% ipython --no-banner

In [1]: import numpy as np

In [2]: from numpy import linalg as LA

In [3]: np.set_printoptions(precision=3, suppress=True, linewidth=120)

In [4]: def tidy(a):
   ...:     return np.round(a, 3) + 0
   ...: 

In [5]: X = np.load("x.npy")

In [6]: X
Out[6]: 
array([[-0.1, -0.3, -0.5, -0.6, -0.4, -2.7,  0.3,  0.4, -0.8],
       [ 0.6, -0.7, -1.1,  0.1,  0.4,  1.9, -0.6,  0.2,  0.4],
       [-1.1,  1. ,  0. , -1.3,  1.3, -0.2,  0.5, -1.1, -0.2],
       [-0.6,  0.1,  0.1, -1.3, -0.5,  2.8, -1.4,  0. , -0.3],
       [ 0.8,  0.9,  1.8, -1.2, -1.3,  0.8,  0.5,  0.7, -0.4],
       [ 0.5,  0.4,  0.6,  0.5,  0.8,  0.7,  1.1,  0.1, -2.5],
       [ 0.5,  0.8, -0.2,  0.7,  1.7,  0.4,  0.4, -1.4, -1.8],
       [-0.7,  1. , -0.3,  1. ,  0.6,  0.9, -0.6,  0.3, -0.1],
       [ 0.5,  1.2,  1.1,  0.4,  0. ,  0.6,  0.3,  0.8,  0.1]])

In [7]: rng = np.random.default_rng(901)

In [8]: other = X + rng.integers(-2, 3, (9, 8)) @ rng.integers(-2, 3, (8, 9))

In [9]: tidy(other)
Out[9]: 
array([[-3.1, -1.3,  2.5,  0.4, -6.4, -2.7,  5.3,  7.4, -2.8],
       [ 8.6, -8.7, -9.1,  5.1,  7.4, -1.1, -7.6, -4.8, -0.6],
       [-9.1,  9. ,  0. , -9.3,  2.3, -0.2, 13.5, -2.1, -5.2],
       [-9.6,  2.1,  6.1, -6.3, -5.5, -7.2, -2.4,  1. ,  2.7],
       [-0.2, -6.1, -1.2,  2.8,  3.7, -2.2,  4.5,  2.7, -4.4],
       [ 0.5,  7.4, -3.4, -3.5, -5.2,  1.7,  0.1,  3.1, -5.5],
       [-6.5,  5.8,  2.8, -6.3, -0.3, -4.6,  8.4, -1.4, -1.8],
       [-0.7, -7. , -7.3,  7. ,  1.6, -4.1, -1.6,  7.3, -4.1],
       [-4.5, -3.8, -2.9,  2.4,  1. , -2.4,  9.3,  3.8, -4.9]])

In [10]: np.abs(other - X).sum(axis=1)
Out[10]: array([28., 52., 44., 42., 33., 29., 37., 39., 37.])

In [11]: tidy(LA.svd(other - X, compute_uv=False))
Out[11]: array([32.185, 22.516, 15.807, 13.421, 10.442,  2.842,  2.131,  1.599,  0.   ])

In [12]: mat = np.loadtxt("out2.csv", delimiter=",")

In [13]: mat
Out[13]: 
array([[ 3.997,  2.985, -0.042,  5.006, -0.008,  9.028,  8.995,  6.009],
       [ 4.007,  3.01 , -0.024,  5.004,  0.005,  8.966,  8.98 ,  5.983],
       [ 4.019,  2.971, -0.026,  4.975, -0.015,  8.998,  8.997,  5.968],
       [ 3.97 ,  2.992,  0.008,  4.999,  0.025,  9.02 ,  8.945,  6.032],
       [ 4.006,  3.   , -0.037,  5.   , -0.004,  9.02 ,  9.037,  6.018],
       [ 4.027,  3.014,  0.019,  4.991,  0.036,  9.017,  9.011,  6.019],
       [ 6.044,  5.992,  7.02 ,  1.016,  7.968,  2.003,  8.996,  6.982],
       [ 6.025,  6.008,  7.002,  0.983,  7.995,  2.025,  9.021,  6.996],
       [ 6.041,  5.961,  6.975,  0.983,  7.997,  2.024,  8.963,  6.999],
       [ 5.996,  6.03 ,  7.019,  0.979,  7.996,  2.008,  9.011,  6.977],
       [ 6.   ,  5.992,  7.007,  0.968,  8.028,  2.012,  9.004,  6.999],
       [ 5.982,  5.976,  7.009,  1.011,  8.003,  1.992,  8.997,  7.006]])

In [14]: T = np.stack([mat, -1 * mat, mat[::-1]])

In [15]: (T @ mat.T).shape
Out[15]: (3, 12, 12)

In [16]: tidy(np.einsum("bij,cij->bc", T, T))
Out[16]: 
array([[ 3408.652, -3408.652,  2255.471],
       [-3408.652,  3408.652, -2255.471],
       [ 2255.471, -2255.471,  3408.652]])

In [17]: LA.matrix_rank(T)
Out[17]: array([8, 8, 8])

In [18]: T.sum(axis=0)
Out[18]: 
array([[ 5.982,  5.976,  7.009,  1.011,  8.003,  1.992,  8.997,  7.006],
       [ 6.   ,  5.992,  7.007,  0.968,  8.028,  2.012,  9.004,  6.999],
       [ 5.996,  6.03 ,  7.019,  0.979,  7.996,  2.008,  9.011,  6.977],
       [ 6.041,  5.961,  6.975,  0.983,  7.997,  2.024,  8.963,  6.999],
       [ 6.025,  6.008,  7.002,  0.983,  7.995,  2.025,  9.021,  6.996],
       [ 6.044,  5.992,  7.02 ,  1.016,  7.968,  2.003,  8.996,  6.982],
       [ 4.027,  3.014,  0.019,  4.991,  0.036,  9.017,  9.011,  6.019],
       [ 4.006,  3.   , -0.037,  5.   , -0.004,  9.02 ,  9.037,  6.018],
       [ 3.97 ,  2.992,  0.008,  4.999,  0.025,  9.02 ,  8.945,  6.032],
       [ 4.019,  2.971, -0.026,  4.975, -0.015,  8.998,  8.997,  5.968],
       [ 4.007,  3.01 , -0.024,  5.004,  0.005,  8.966,  8.98 ,  5.983],
       [ 3.997,  2.985, -0.042,  5.006, -0.008,  9.028,  8.995,  6.009]])

In [19]: T.shape
Out[19]: (3, 12, 8)

In [20]: tidy(LA.norm(mat, 2) / LA.norm(mat))
Out[20]: np.float64(0.915)

In [21]: LA.cond(mat) > 100
Out[21]: np.True_

In [22]: Uu, sig, vt = LA.svd(mat)

In [23]: tidy(sig)
Out[23]: array([53.409, 23.582,  0.095,  0.074,  0.063,  0.05 ,  0.035,  0.014])

In [24]: np.argmax(sig[:-1] / (sig[1:] + 1e-6)) + 1
Out[24]: np.int64(2)

In [25]: other = Uu[:, :2] @ np.diag(sig[:2]) @ vt[:2]

In [26]: tidy(np.abs(mat - other).max())
Out[26]: np.float64(0.039)

In [27]: idx = rng.integers(0, 3, 8)

In [28]: F = np.array([[6, 1, 0, 9, 5, 4, 4, 6],
    ...:     [0, 7, 5, 4, 1, 6, 3, 3],
    ...:     [1, 8, 3, 1, 3, 2, 9, 1],
    ...:     [2, 8, 7, 3, 7, 9, 4, 2],
    ...:     [7, 6, 8, 1, 0, 3, 7, 0],
    ...:     [4, 7, 8, 4, 3, 7, 1, 7],
    ...:     [2, 7, 8, 9, 7, 8, 4, 5],
    ...:     [5, 0, 3, 0, 3, 7, 5, 9]]) * (idx[:, None] == idx)

In [29]: F
Out[29]: 
array([[6, 0, 0, 9, 0, 4, 0, 6],
       [0, 7, 0, 0, 0, 0, 0, 0],
       [1, 0, 3, 1, 0, 2, 0, 1],
       [2, 0, 7, 3, 0, 9, 0, 2],
       [0, 0, 0, 0, 0, 0, 7, 0],
       [4, 0, 8, 4, 0, 7, 0, 7],
       [0, 0, 0, 0, 7, 0, 4, 0],
       [5, 0, 3, 0, 0, 7, 0, 9]])

In [30]: x = np.array([2, 0, 0, 0, 2, 2, 2, 0])

In [31]: y = F @ x

In [32]: y
Out[32]: array([20,  0,  6, 22, 14, 22, 22, 24])

In [33]: tidy(LA.solve(F.T, F[0]))
Out[33]: array([1., 0., 0., 0., 0., 0., 0., 0.])

In [34]: tidy(LA.solve(F, y))
Out[34]: array([2., 0., 0., 0., 2., 2., 2., 0.])
